$ ipython --no-banner

In [1]: import numpy as np

In [2]: import numpy.linalg as la

In [3]: np.set_printoptions(precision=2, suppress=True, linewidth=200)

In [4]: rnd = lambda a: np.round(a, 2) + 0

In [5]: K = np.array([[0.0, -3.0, -3.0], [-3.0, 0.0, 0.0], [-3.0, 0.0, 0.0]])

In [6]: print(np.all(la.eigvalsh(K) > 0))
False

In [7]: print([round(float(la.det(K[:i, :i])), 2) + 0 for i in range(1, 4)])
[0.0, -9.0, 0.0]

In [8]: print(rnd(la.eigvalsh(K).min()))
-4.24

In [9]: Uu, sv, Vh = la.svd(K)

In [10]: print(rnd(sv))
[4.24 4.24 0.  ]

In [11]: B = Uu[:, :2] @ np.diag(sv[:2]) @ Vh[:2]

In [12]: print(rnd(la.norm(K - B, 2)), rnd(sv[2]))
0.0 0.0

In [13]: print(rnd(np.abs(K - B).max()))
0.0

In [14]: print(la.matrix_rank(K, rtol=0.05))
2

In [15]: print(la.matrix_rank(K))
2

In [16]: print(np.unravel_index(np.abs(K).argmax(), K.shape))
(np.int64(0), np.int64(1))

In [17]: print(np.diff(K, axis=0))
[[-3.  3.  3.]
 [ 0.  0.  0.]]

In [18]: print(rnd(np.trace(la.pinv(K) @ K)))
2.0

In [19]: print(np.abs(np.diag(la.qr(K)[1])) > 1e-9)
[ True  True False]

In [20]: E, _ = la.qr(np.array([[-1.6, 0.1, -0.2], [-3.1, 0.3, -0.7], [-1.6, 0.5, 0.4]]))

In [21]: print(rnd(E))
[[-0.42 -0.32 -0.85]
 [-0.81 -0.3   0.51]
 [-0.42  0.9  -0.14]]

In [22]: ang = np.radians(135)

In [23]: Rm = np.eye(3)

In [24]: Rm[1, 1] = Rm[0, 0] = np.cos(ang)

In [25]: Rm[1, 0], Rm[0, 1] = -np.sin(ang), np.sin(ang)

In [26]: print(rnd(Rm))
[[-0.71  0.71  0.  ]
 [-0.71 -0.71  0.  ]
 [ 0.    0.    1.  ]]

In [27]: B = E @ Rm.T

In [28]: print(rnd(np.abs(B - E).max(axis=0)))
[1.35 1.24 0.  ]

In [29]: print(np.allclose(E @ E.T, B @ B.T))
True

In [30]: print(rnd(la.det(Rm)), rnd(np.trace(Rm)))
1.0 -0.41

In [31]: print(rnd(B))
[[ 0.07  0.52 -0.85]
 [ 0.36  0.78  0.51]
 [ 0.93 -0.34 -0.14]]

In [32]: print(rnd((B - B.T) / 2))
[[ 0.    0.08 -0.89]
 [-0.08  0.    0.42]
 [ 0.89 -0.42  0.  ]]

In [33]: print(rnd(la.det(B)))
1.0

In [34]: print(np.allclose(B, B.T))
False

In [35]: print(rnd(la.matrix_power(B, 3)))
[[ 0.52  0.15  0.84]
 [ 0.3   0.89 -0.35]
 [-0.8   0.43  0.42]]

In [36]: print(rnd(np.trace(B)))
0.71

In [37]: x = np.array([2, -5, 1])

In [38]: a = np.maximum(E @ x, 0)

In [39]: print(rnd(E.T @ a))
[-0.31 -0.11  0.2 ]

In [40]: print(rnd(E @ E.T))
[[1. 0. 0.]
 [0. 1. 0.]
 [0. 0. 1.]]

In [41]: print(rnd(la.svd(E, compute_uv=False)))
[1. 1. 1.]

In [42]: print(rnd(E.T @ E))
[[1. 0. 0.]
 [0. 1. 0.]
 [0. 0. 1.]]

In [43]: J = np.loadtxt("out1.csv", delimiter=",")

In [44]: print(J)
[[  3.53  -6.43  -3.29]
 [  2.56  -6.99  -4.21]
 [ 20.34   0.58   5.77]
 [ 21.58   0.94   8.28]
 [ -8.39  -2.84  -1.77]
 [  5.55  -6.1   -4.63]
 [ -8.42  -3.43  -1.97]
 [  4.92  -6.12  -5.92]
 [-10.34  -4.4   -3.6 ]
 [  5.86  -6.02  -2.84]
 [ 20.54   0.75   6.81]
 [  4.38  -8.43  -3.36]
 [  5.07  -7.66  -5.13]
 [  4.54  -8.55  -2.79]
 [ -8.29  -3.76  -2.97]
 [  5.54  -6.32  -4.87]
 [  4.64  -7.17  -4.  ]
 [ -8.34  -2.65  -4.64]
 [  4.73  -7.4   -4.16]
 [ 22.44   0.44   8.32]]

In [45]: Xs = (J - J.mean(axis=0)) / J.std(axis=0)

In [46]: print(rnd(Xs.std(axis=0)))
[1. 1. 1.]

In [47]: b = la.lstsq(np.delete(Xs, 0, axis=1), Xs[:, 0])[0]

In [48]: print(rnd(b))
[-0.77  1.41]
